$ python3 -q
>>> import numpy as np
>>> np.set_printoptions(precision=2, suppress=True, linewidth=120, legacy="1.25")
>>> def rd(a):
...     return np.round(a, 2) + 0
... 
>>> mat = np.load("mat.npy")
>>> mat
array([[ 1.92, -0.12,  0.36,  1.2 ],
       [-0.48,  0.03, -0.09, -0.3 ],
       [ 0.64, -0.04,  0.12,  0.4 ],
       [-1.12,  0.07, -0.21, -0.7 ],
       [ 1.12, -0.07,  0.21,  0.7 ]])
>>> # rank 1
>>> left, sig, vt = np.linalg.svd(mat)
>>> rd(sig)
array([3.13, 0.  , 0.  , 0.  ])
>>> B = left[:, :1] @ np.diag(sig[:1]) @ vt[:1]
>>> np.linalg.matrix_rank(B)
1
>>> rd(B)
array([[ 1.92, -0.12,  0.36,  1.2 ],
       [-0.48,  0.03, -0.09, -0.3 ],
       [ 0.64, -0.04,  0.12,  0.4 ],
       [-1.12,  0.07, -0.21, -0.7 ],
       [ 1.12, -0.07,  0.21,  0.7 ]])
>>> rd(np.linalg.norm(mat - B) / np.linalg.norm(mat))
0.0
>>> u = np.array([-2, -2])
>>> rd(np.cross(mat[4, :3], mat[0, :3]))
array([0., 0., 0.])
>>> u = np.array([3, 0, 0, 1])
>>> W0 = -1 * np.eye(4) + np.outer(u, u)
>>> W0
array([[ 8.,  0.,  0.,  3.],
       [ 0., -1.,  0.,  0.],
       [ 0.,  0., -1.,  0.],
       [ 3.,  0.,  0.,  0.]])
>>> B = W0 / np.linalg.norm(W0, axis=1, keepdims=True)
>>> C2 = B @ B.T
>>> rd(C2)
array([[1.  , 0.  , 0.  , 0.94],
       [0.  , 1.  , 0.  , 0.  ],
       [0.  , 0.  , 1.  , 0.  ],
       [0.94, 0.  , 0.  , 1.  ]])
>>> (np.abs(C2) > 0.9).astype(int)
array([[1, 0, 0, 1],
       [0, 1, 0, 0],
       [0, 0, 1, 0],
       [1, 0, 0, 1]])
>>> rd(C2[3])
array([0.94, 0.  , 0.  , 1.  ])
>>> rd(np.linalg.norm(B, axis=1))
array([1., 1., 1., 1.])
>>> (C2 - 2 * np.eye(4)).round(6).argmax(axis=1)
array([3, 0, 0, 0])
>>> print(np.degrees(np.arccos(np.clip(C2[3, 2], -1, 1))))
90.0
>>> x = np.ones(4)
>>> for _ in range(4):
...     x = C2 @ x
...     x /= np.linalg.norm(x)
...     print(round(x @ C2 @ x, 2))
... 
1.74
1.87
1.92
1.93
>>> rd(np.linalg.eigvalsh(C2)[-1])
1.94
>>> print(rd(x))
[0.71 0.05 0.05 0.71]
>>> u = np.array([-3, 3, 2, 1])
>>> B = W0 + np.outer(u, np.eye(4)[1])
>>> B
array([[ 8., -3.,  0.,  3.],
       [ 0.,  2.,  0.,  0.],
       [ 0.,  2., -1.,  0.],
       [ 3.,  1.,  0.,  0.]])
>>> rd(np.linalg.det(B) / np.linalg.det(W0)), rd(1 + np.linalg.solve(W0, u)[1])
(-2.0, -2.0)
>>> print(np.linalg.matrix_rank(np.linalg.inv(B) - np.linalg.inv(W0), tol=1e-8))
1
>>> np.linalg.matrix_rank(B - W0)
1
>>> np.all(np.linalg.eigvalsh(W0) > 0)
False
>>> [round(float(np.linalg.det(W0[:i, :i])), 2) + 0 for i in range(1, 5)]
[8.0, -8.0, 8.0, -9.0]
>>> data = np.loadtxt("arr.csv", delimiter=",")
>>> data
array([[ 0.,  1.,  0.,  0.],
       [ 1., -2.,  0.,  0.],
       [ 0.,  0.,  0.,  1.],
       [ 0.,  0.,  1., -2.]])
>>> rng = np.random.default_rng(2140)
>>> idx = rng.permutation(4)
>>> print(idx)
[2 1 0 3]
>>> B = data[idx][:, idx]
>>> B
array([[ 0.,  0.,  0.,  1.],
       [ 0., -2.,  1.,  0.],
       [ 0.,  1.,  0.,  0.],
       [ 1.,  0.,  0., -2.]])
>>> rd(np.sort(np.abs(np.linalg.eigvals(B))))
array([0.41, 0.41, 2.41, 2.41])
>>> print(rd(np.linalg.det(B)), rd(np.linalg.det(data[idx])))
1.0 -1.0
